% ipython --no-banner

In [1]: import numpy as np

In [2]: from numpy import linalg as LA

In [3]: np.set_printoptions(precision=3, suppress=True, linewidth=160, sign=" ")

In [4]: tidy = lambda a: np.round(a, 3) + 0

In [5]: M = np.loadtxt("test2.csv", delimiter=",")

In [6]: M
Out[6]: 
array([[ 36.975,  21.102, -13.5  ],
       [ 37.449,  22.865, -13.013],
       [-36.99 ,   3.802, -35.19 ],
       [-37.86 ,   4.821, -37.186],
       [-37.02 ,   3.784, -35.838],
       [-37.762,   5.097, -37.096],
       [ 38.331,  22.554, -12.7  ],
       [-36.672,   5.574, -37.279],
       [ 37.475,  23.506, -11.554],
       [-35.015,   1.896, -37.096],
       [ 38.407,  24.305, -10.564],
       [ 38.731,  21.528, -12.717],
       [ 38.085,  23.038, -12.982],
       [ 36.645,  21.131, -11.461],
       [ 38.14 ,  20.965, -10.735],
       [-35.054,   2.491, -36.222]])

In [7]: d = LA.norm(M[:, None] - M[None], axis=-1)

In [8]: d[13].round(6).argsort(kind="stable")[:4]
Out[8]: array([ 13,  14,   0,   1])

In [9]: d.mean(axis=1).argmax()
Out[9]: np.int64(3)

In [10]: LA.matrix_rank(d ** 2)
Out[10]: np.int64(5)

In [11]: K = np.loadtxt("data.csv", delimiter=",")

In [12]: K
Out[12]: 
array([[ 1.,  0.,  0.,  0.,  0.,  0.,  0.,  0.,  0.],
       [ 1.,  1.,  0.,  0.,  0.,  0.,  0.,  0.,  0.],
       [ 1.,  0.,  1.,  0.,  0.,  0.,  0.,  0.,  0.],
       [ 1.,  1.,  1.,  1.,  0.,  0.,  0.,  0.,  0.],
       [ 2.,  1.,  2.,  1.,  1.,  0.,  0.,  0.,  0.],
       [ 1.,  2.,  0.,  1.,  2.,  1.,  0.,  0.,  0.],
       [ 2.,  2.,  2.,  1.,  2.,  0.,  1.,  0.,  0.],
       [ 1.,  1.,  2.,  1.,  0.,  0.,  0.,  1.,  0.],
       [ 0.,  1.,  0.,  0.,  1.,  0.,  0.,  0.,  1.]])

In [13]: Q, vecs = LA.qr(K[:, :6])[0], LA.qr(K[:, 6:])[0]

In [14]: sv = LA.svd(Q.T @ vecs, compute_uv=False)

In [15]: tidy(sv)
Out[15]: array([ 0.963,  0.859,  0.483])

In [16]: (K - K.T) / 2
Out[16]: 
array([[ 0. , -0.5, -0.5, -0.5, -1. , -0.5, -1. , -0.5,  0. ],
       [ 0.5,  0. ,  0. , -0.5, -0.5, -1. , -1. , -0.5, -0.5],
       [ 0.5,  0. ,  0. , -0.5, -1. ,  0. , -1. , -1. ,  0. ],
       [ 0.5,  0.5,  0.5,  0. , -0.5, -0.5, -0.5, -0.5,  0. ],
       [ 1. ,  0.5,  1. ,  0.5,  0. , -1. , -1. ,  0. , -0.5],
       [ 0.5,  1. ,  0. ,  0.5,  1. ,  0. ,  0. ,  0. ,  0. ],
       [ 1. ,  1. ,  1. ,  0.5,  1. ,  0. ,  0. ,  0. ,  0. ],
       [ 0.5,  0.5,  1. ,  0.5,  0. ,  0. ,  0. ,  0. ,  0. ],
       [ 0. ,  0.5,  0. ,  0. ,  0.5,  0. ,  0. ,  0. ,  0. ]])

In [17]: tidy(LA.det(K))
Out[17]: np.float64(1.0)

In [18]: np.trace(K)
Out[18]: np.float64(9.0)

In [19]: np.allclose(K, K.T)
Out[19]: False

In [20]: tidy(LA.matrix_power(K, 2))
Out[20]: 
array([[  1.,   0.,   0.,   0.,   0.,   0.,   0.,   0.,   0.],
       [  2.,   1.,   0.,   0.,   0.,   0.,   0.,   0.,   0.],
       [  2.,   0.,   1.,   0.,   0.,   0.,   0.,   0.,   0.],
       [  4.,   2.,   2.,   1.,   0.,   0.,   0.,   0.,   0.],
       [  8.,   3.,   5.,   2.,   1.,   0.,   0.,   0.,   0.],
       [  9.,   7.,   5.,   4.,   4.,   1.,   0.,   0.,   0.],
       [ 13.,   7.,   9.,   4.,   4.,   0.,   1.,   0.,   0.],
       [  6.,   3.,   5.,   2.,   0.,   0.,   0.,   1.,   0.],
       [  3.,   3.,   2.,   1.,   2.,   0.,   0.,   0.,   1.]])

In [21]: tidy(np.abs(LA.eigvals(K)).max())
Out[21]: np.float64(1.0)

In [22]: np.allclose(K @ K.T, K.T @ K)
Out[22]: False

In [23]: out = np.array([[3, 3],
    ...:     [0, 1],
    ...:     [2, 2],
    ...:     [3, 0],
    ...:     [3, 1],
    ...:     [2, 2],
    ...:     [2, 1],
    ...:     [0, 2],
    ...:     [2, 0]])

In [24]: LA.matrix_rank(np.vstack([K, out.T]))
Out[24]: np.int64(9)

In [25]: f = np.array([1, 0, 3, 3, 2, 5, 5, 2, 1])

In [26]: out = K + np.outer(f, np.eye(9)[0])

In [27]: LA.matrix_rank(LA.inv(out) - LA.inv(K), tol=1e-8)
Out[27]: np.int64(1)

In [28]: out
Out[28]: 
array([[ 2.,  0.,  0.,  0.,  0.,  0.,  0.,  0.,  0.],
       [ 1.,  1.,  0.,  0.,  0.,  0.,  0.,  0.,  0.],
       [ 4.,  0.,  1.,  0.,  0.,  0.,  0.,  0.,  0.],
       [ 4.,  1.,  1.,  1.,  0.,  0.,  0.,  0.,  0.],
       [ 4.,  1.,  2.,  1.,  1.,  0.,  0.,  0.,  0.],
       [ 6.,  2.,  0.,  1.,  2.,  1.,  0.,  0.,  0.],
       [ 7.,  2.,  2.,  1.,  2.,  0.,  1.,  0.,  0.],
       [ 3.,  1.,  2.,  1.,  0.,  0.,  0.,  1.,  0.],
       [ 1.,  1.,  0.,  0.,  1.,  0.,  0.,  0.,  1.]])

In [29]: LA.matrix_rank(out - K)
Out[29]: np.int64(1)

In [30]: arr = np.load("w.npy")

In [31]: tidy(arr)
Out[31]: 
array([[-0.544, -0.148, -0.078, -0.254, -0.496, -0.46 ,  0.208,  0.309, -0.119],
       [-0.091, -0.183,  0.47 , -0.196,  0.176,  0.31 ,  0.322,  0.438,  0.526],
       [-0.181, -0.018, -0.69 ,  0.217, -0.087,  0.382,  0.458, -0.1  ,  0.266],
       [ 0.514, -0.177,  0.074, -0.363, -0.54 ,  0.358,  0.236, -0.064, -0.296],
       [-0.03 , -0.008,  0.334,  0.014, -0.035, -0.321,  0.461, -0.723,  0.219],
       [ 0.091, -0.64 , -0.258, -0.316,  0.552, -0.179,  0.151, -0.043, -0.231],
       [-0.06 , -0.586,  0.241,  0.723, -0.181,  0.082, -0.017,  0.044, -0.174],
       [-0.423, -0.305,  0.019, -0.308, -0.143,  0.358, -0.53 , -0.409,  0.19 ],
       [ 0.454, -0.257, -0.235,  0.026, -0.253, -0.385, -0.267,  0.076,  0.619]])

In [32]: x = np.array([1, 0, 0, 1, -2, -1, 2, -2, 3])

In [33]: h1 = np.maximum(arr @ x, 0)

In [34]: tidy(np.maximum(arr @ (3 * x), 0))
Out[34]: array([  0.286,   1.196,   5.225,   1.761,  10.194,   0.   ,   0.904,   0.   ,   7.628])

In [35]: tidy(arr.T @ h1)
Out[35]: array([ 0.93 , -1.079, -0.367,  0.392, -1.263, -1.09 ,  1.968, -2.257,  2.754])

In [36]: tidy(np.tanh(arr @ x))
Out[36]: array([ 0.095,  0.379,  0.94 ,  0.528,  0.998, -0.897,  0.292, -0.444,  0.988])
